>>> import numpy as np
>>> import numpy.linalg as la
>>> np.set_printoptions(suppress=True, linewidth=140)
>>> mat = np.load("w.npy")
>>> mat
array([[ 5, -5,  5],
       [ 1, -1,  1],
       [ 0,  0,  0],
       [ 3, -3,  3]])
>>> # null space of dimension 2
>>> rank = la.matrix_rank(mat)
>>> rank
np.int64(1)
>>> N = la.svd(mat)[2][rank:].T
>>> print(la.matrix_rank(mat.T @ mat), la.matrix_rank(mat @ mat.T))
1 1
>>> [int(la.matrix_rank(np.delete(mat, i, axis=0))) for i in range(4)]
[1, 1, 1, 1]
>>> [int(la.matrix_rank(mat[:i])) for i in range(1, len(mat) + 1)]
[1, 1, 1, 1]
>>> N.shape
(3, 2)
>>> X = np.load("test18.npy")
>>> print(X)
[[ -3 -15]
 [ -4 -20]
 [  2  10]
 [  0   0]]
>>> Uu, sv, vt = la.svd(X)
>>> evecs = vt[:(sv > 1e-8).sum()]
>>> rng = np.random.default_rng(560285)
>>> x = X[2] + 4 * X[1] + rng.integers(2) * np.eye(2)[1]
>>> print(x)
[-14. -69.]
>>> np.allclose(evecs.T @ evecs @ x, x)
False
>>> la.matrix_rank(np.vstack([X, x]))
np.int64(2)
>>> F = np.load("x.npy")
>>> print(F)
[[0 0 2 1]
 [2 1 2 1]]
>>> f = np.array([-1, 1])
>>> print(np.cross(F[1, :3], F[0, :3]))
[ 2 -4  0]
>>> np.convolve(F[1], f)
array([-2,  1, -1,  1,  1])
>>> np.correlate(F[1], F[0], "full")
array([2, 5, 4, 5, 2, 0, 0])
>>> w1 = np.array([[-1, -1, 3, -2], [1, 4, -4, -4], [1, 0, 4, 0], [3, -3, -1, -1]])
>>> coef = np.array([3, -4, 5, 5])
>>> act = np.maximum(F @ w1 + coef, 0)
>>> (act > 0).mean(axis=0)
array([1. , 0. , 1. , 0.5])
>>> la.matrix_rank(act)
np.int64(2)
>>> (act > 0).astype(int)
array([[1, 0, 1, 1],
       [1, 0, 1, 0]])
>>> act
array([[ 8,  0, 12,  4],
       [ 7,  0, 14,  0]])
>>> W2 = np.array([[-2, -3, 1], [-3, 2, 2], [-1, 0, 0], [-1, 2, 3]])
>>> act @ W2
array([[-32, -16,  20],
       [-28, -21,   7]])
>>> w1 @ W2
array([[  4,  -3,  -9],
       [ -6,  -3,  -3],
       [ -6,  -3,   1],
       [  5, -17,  -6]])
>>> f, g = F[0], F[1]
>>> f @ f
np.int64(5)
>>> p = (f @ g) / (f @ f) * f
>>> p
array([0., 0., 2., 1.])
>>> (g - p) @ f
np.float64(0.0)
>>> g - p
array([2., 1., 0., 0.])
>>> print(round(float(la.norm(f + g) ** 2 + la.norm(f - g) ** 2), 3))
30.0
>>> E = np.loadtxt("mat.csv", delimiter=",")
>>> print(E.round(3))
[[ 0.957 -0.187 -0.078]
 [-0.187  0.186 -0.341]
 [-0.078 -0.341  0.857]]
>>> # a projection of rank 2
>>> Uu, sv, vt = la.svd(E)
>>> sv.round(3) + 0
array([1., 1., 0.])
>>> print(np.argmax(sv[:-1] / (sv[1:] + 1e-6)) + 1)
2
>>> other = Uu[:, :2] @ np.diag(sv[:2]) @ vt[:2]
>>> np.round(la.norm(E - other) / la.norm(E), 3)
np.float64(0.0)
>>> other.round(3)
array([[ 0.957, -0.187, -0.078],
       [-0.187,  0.186, -0.341],
       [-0.078, -0.341,  0.857]])
>>> round(float(la.norm(E - other, 2)), 3), round(float(sv[2]), 3)
(0.0, 0.0)
>>> w, evecs = la.eigvalsh(E)
Traceback (most recent call last):
  File "<python-input-55>", line 1, in <module>
    w, evecs = la.eigvalsh(E)
    ^^^^^^^^
ValueError: too many values to unpack (expected 2)
>>> w, evecs = la.eigh(E)
>>> np.round(la.eigvalsh(E + -2 * np.eye(3)), 3)
array([-2., -1., -1.])
>>> np.round(evecs @ np.diag(w) @ evecs.T, 3)
array([[ 0.957, -0.187, -0.078],
       [-0.187,  0.186, -0.341],
       [-0.078, -0.341,  0.857]])
>>> np.round(evecs.T @ E @ evecs, 3) + 0
array([[0., 0., 0.],
       [0., 1., 0.],
       [0., 0., 1.]])
>>> w.round(3) + 0
array([0., 1., 1.])
>>> (w > 1e-8).sum(), (w < -1e-8).sum()
(np.int64(2), np.int64(0))
>>> np.round(la.eigvalsh(E @ E), 3) + 0
array([0., 1., 1.])
>>> w1 = np.array([[-3, -2, 0], [1, -2, -1], [3, -1, 1]])
>>> coef = np.array([5, 3, 5])
>>> act = np.maximum(E @ w1 + coef, 0)
>>> act.round(3)
array([[1.707, 1.538, 5.109],
       [4.724, 3.343, 4.473],
       [7.465, 2.982, 6.198]])
>>> (act > 0).astype(int)
array([[1, 1, 1],
       [1, 1, 1],
       [1, 1, 1]])
>>> W2 = np.array([[0, 0], [0, 0], [1, 0]])
>>> (act @ W2).round(6).argmax(axis=1)
array([0, 0, 0])
>>> other = E + rng.integers(-2, 3, (3, 2)) @ rng.integers(-2, 3, (2, 3))
>>> other.round(3)
array([[ 5.957, -0.187, -2.078],
       [ 2.813,  0.186, -2.341],
       [ 5.922, -0.341, -1.143]])
>>> print(np.abs(other - E).sum(axis=1))
[7. 5. 8.]
>>> la.matrix_rank(other - E, tol=1e-8)
np.int64(2)
>>> A = np.array([[-4, -11, -14], [2, 1, -2], [22, 20, -4]])
>>> A
array([[ -4, -11, -14],
       [  2,   1,  -2],
       [ 22,  20,  -4]])
>>> # rank 2
>>> la.cond(A) > 100
np.True_
>>> round(float(la.norm(A, 2) / la.norm(A)), 3)
0.897
>>> Uu, sv, vt = la.svd(A)
>>> np.argmax(sv[:-1] / (sv[1:] + 1e-6)) + 1
np.int64(2)
>>> other = Uu[:, :2] @ np.diag(sv[:2]) @ vt[:2]
>>> round(np.abs(A - other).max(), 3)
np.float64(0.0)
>>> print(round(float(la.norm(A - other, 2)), 3), round(sv[2], 3))
0.0 0.0
>>> la.matrix_rank(other)
np.int64(2)
>>> np.round(la.norm(X, 2) / la.norm(X), 3)
np.float64(1.0)
>>> print(np.argsort(-la.norm(X, axis=0).round(6), kind="stable")[:3])
[1 0]
>>> la.cond(X) > 100
np.True_
>>> other = np.array([[1], [0], [3]])
>>> K = np.block([[np.zeros((3, 3)), other], [other.T, np.zeros((1, 1))]])
>>> K
array([[0., 0., 0., 1.],
       [0., 0., 0., 0.],
       [0., 0., 0., 3.],
       [1., 0., 3., 0.]])
>>> # symmetric
>>> P = np.triu(np.array([[-6, 5, 5, 5], [-3, 5, 2, 6], [-3, 6, 7, -1], [8, -8, 9, -9]]), 1) + np.eye(4)
>>> other = P @ K @ la.inv(P)
>>> np.trace(other), np.trace(K)
(np.float64(0.0), np.float64(0.0))
>>> np.round(np.poly(other), 3) + 0
array([  1.,   0., -10.,   0.,   0.])
>>> print(K @ K)
[[ 1.  0.  3.  0.]
 [ 0.  0.  0.  0.]
 [ 3.  0.  9.  0.]
 [ 0.  0.  0. 10.]]
>>> np.round(la.det(K), 3)
np.float64(0.0)
>>> (K != 0).astype(int)
array([[0, 0, 0, 1],
       [0, 0, 0, 0],
       [0, 0, 0, 1],
       [1, 0, 1, 0]])
>>> (la.matrix_power((K != 0) + (K.T != 0) + np.eye(4), 4) > 0).astype(int)
array([[1, 0, 1, 1],
       [0, 1, 0, 0],
       [1, 0, 1, 1],
       [1, 0, 1, 1]])
>>> w, evecs = la.eigh(K)
>>> x = np.array([0, 0, -1, -1])
>>> np.round(evecs * np.maximum(w, 0) @ evecs.T, 3)
array([[0.158, 0.   , 0.474, 0.5  ],
       [0.   , 0.   , 0.   , 0.   ],
       [0.474, 0.   , 1.423, 1.5  ],
       [0.5  , 0.   , 1.5  , 1.581]])
>>> print(np.round(evecs * np.abs(w) @ evecs.T, 3) + 0)
[[0.316 0.    0.949 0.   ]
 [0.    0.    0.    0.   ]
 [0.949 0.    2.846 0.   ]
 [0.    0.    0.    3.162]]
>>> np.abs(K).sum(axis=1).max(), round(np.abs(w).max(), 3)
(np.float64(4.0), np.float64(3.162))
>>> print(x @ K @ x)
6.0
>>> round(np.trace(la.pinv(K) @ K), 3)
np.float64(2.0)
>>> try:
...     la.inv(K)
... except la.LinAlgError as e:
...     print("failed:", e)
... 
failed: Singular matrix
>>> m1 = np.loadtxt("layer7.csv", delimiter=",")
>>> m1
array([[ 5.,  5.,  1.,  3.],
       [ 5.,  5.,  1.,  3.],
       [ 1.,  1.,  3.,  7.],
       [ 3.,  3.,  7., 19.]])
>>> # null space of dimension 1
>>> Uu, sv = la.svd(F)
Traceback (most recent call last):
  File "<python-input-111>", line 1, in <module>
    Uu, sv = la.svd(F)
    ^^^^^^
ValueError: too many values to unpack (expected 2)
>>> Uu, sv, vt = la.svd(F, full_matrices=False)
>>> np.round(np.cumsum(sv ** 2) / np.sum(sv ** 2), 3)
array([0.873, 1.   ])
>>> round(np.sqrt((sv ** 2).sum()), 3), np.round(la.norm(F), 3)
(np.float64(3.873), np.float64(3.873))
>>> np.round(Uu.T @ Uu, 3) + 0
array([[1., 0.],
       [0., 1.]])
>>> np.allclose(Uu * sv @ vt, F)
True
>>> W0 = np.load("m.npy")
>>> W0
array([[ 5.879,  8.311, -0.601],
       [ 5.535,  7.851, -0.834],
       [ 5.628,  7.673, -1.706],
       [ 6.196,  8.208, -1.318],
       [ 5.453,  8.097, -0.301],
       [ 5.865,  8.273, -0.503],
       [-6.718,  6.837,  6.742],
       [-6.462,  6.478,  7.787],
       [-7.131,  7.124,  7.511],
       [-6.422,  7.231,  6.97 ],
       [-6.924,  7.145,  6.949],
       [-7.139,  7.007,  6.98 ],
       [ 7.673, -3.329, -3.034],
       [ 7.898, -3.245, -2.865],
       [ 8.118, -2.683, -2.92 ],
       [ 8.401, -2.858, -3.158],
       [ 8.565, -2.628, -3.214],
       [ 7.666, -3.24 , -3.251]])
>>> Xc = W0 - W0.mean(axis=0)
>>> evecs = la.svd(Xc)[2][:2]
>>> other = Xc - Xc @ evecs.T @ evecs
>>> print(round(la.norm(other) / la.norm(Xc), 3))
0.035
>>> x = np.array([4, 4, -2])
>>> h = np.maximum(W0 @ x, 0)
>>> print(np.flatnonzero(h > 1e-9))
[ 0  1  2  3  4  5 12 13 14 15 16 17]
>>> np.round(W0.T @ h, 3)
array([3254.108, 2293.883, -789.375])
>>> np.round(np.maximum(W0 @ (3 * x), 0), 3)
array([173.886, 165.636, 169.848, 180.756, 164.406, 172.674,   0.   ,   0.   ,   0.   ,   0.   ,   0.   ,   0.   ,  70.332,  73.026,
        82.74 ,  85.464,  90.528,  72.618])
>>> h.round(3)
array([57.962, 55.212, 56.616, 60.252, 54.802, 57.558,  0.   ,  0.   ,  0.   ,  0.   ,  0.   ,  0.   , 23.444, 24.342, 27.58 , 28.488,
       30.176, 24.206])
>>> W0 * (h > 1e-9)[:, None]
array([[ 5.879,  8.311, -0.601],
       [ 5.535,  7.851, -0.834],
       [ 5.628,  7.673, -1.706],
       [ 6.196,  8.208, -1.318],
       [ 5.453,  8.097, -0.301],
       [ 5.865,  8.273, -0.503],
       [-0.   ,  0.   ,  0.   ],
       [-0.   ,  0.   ,  0.   ],
       [-0.   ,  0.   ,  0.   ],
       [-0.   ,  0.   ,  0.   ],
       [-0.   ,  0.   ,  0.   ],
       [-0.   ,  0.   ,  0.   ],
       [ 7.673, -3.329, -3.034],
       [ 7.898, -3.245, -2.865],
       [ 8.118, -2.683, -2.92 ],
       [ 8.401, -2.858, -3.158],
       [ 8.565, -2.628, -3.214],
       [ 7.666, -3.24 , -3.251]])
>>> other = np.c_[W0[:, :2] @ np.array([[-4, -1], [1, 1]]), np.array([-5, 5, -9, -3, -2, -2, -3, -9, -3, 4, -1, -1, 1, 9, -1, 4, 9, -4])]
>>> other.round(3)
array([[-15.205,   2.432,  -5.   ],
       [-14.289,   2.316,   5.   ],
       [-14.839,   2.045,  -9.   ],
       [-16.576,   2.012,  -3.   ],
       [-13.715,   2.644,  -2.   ],
       [-15.187,   2.408,  -2.   ],
       [ 33.709,  13.555,  -3.   ],
       [ 32.326,  12.94 ,  -9.   ],
       [ 35.648,  14.255,  -3.   ],
       [ 32.919,  13.653,   4.   ],
       [ 34.841,  14.069,  -1.   ],
       [ 35.563,  14.146,  -1.   ],
       [-34.021, -11.002,   1.   ],
       [-34.837, -11.143,   9.   ],
       [-35.155, -10.801,  -1.   ],
       [-36.462, -11.259,   4.   ],
       [-36.888, -11.193,   9.   ],
       [-33.904, -10.906,  -4.   ]])
>>> la.matrix_rank(other)
np.int64(3)
>>> np.round(la.lstsq(W0, other[:, 0])[0], 3) + 0
array([-4.,  1.,  0.])
>>> la.matrix_rank(np.c_[W0, other])
np.int64(4)
>>> P = W0 @ la.solve(W0.T @ W0, W0.T)
>>> np.round(P @ W0[:, 0], 3)
array([ 5.879,  5.535,  5.628,  6.196,  5.453,  5.865, -6.718, -6.462, -7.131, -6.422, -6.924, -7.139,  7.673,  7.898,  8.118,  8.401,
        8.565,  7.666])
>>> round(float(np.trace(P)), 3)
3.0
>>> np.round(la.eigvalsh(P), 3) + 0
array([0., 0., 0., 0., 0., 0., 0., 0., 0., 0., 0., 0., 0., 0., 0., 1., 1., 1.])
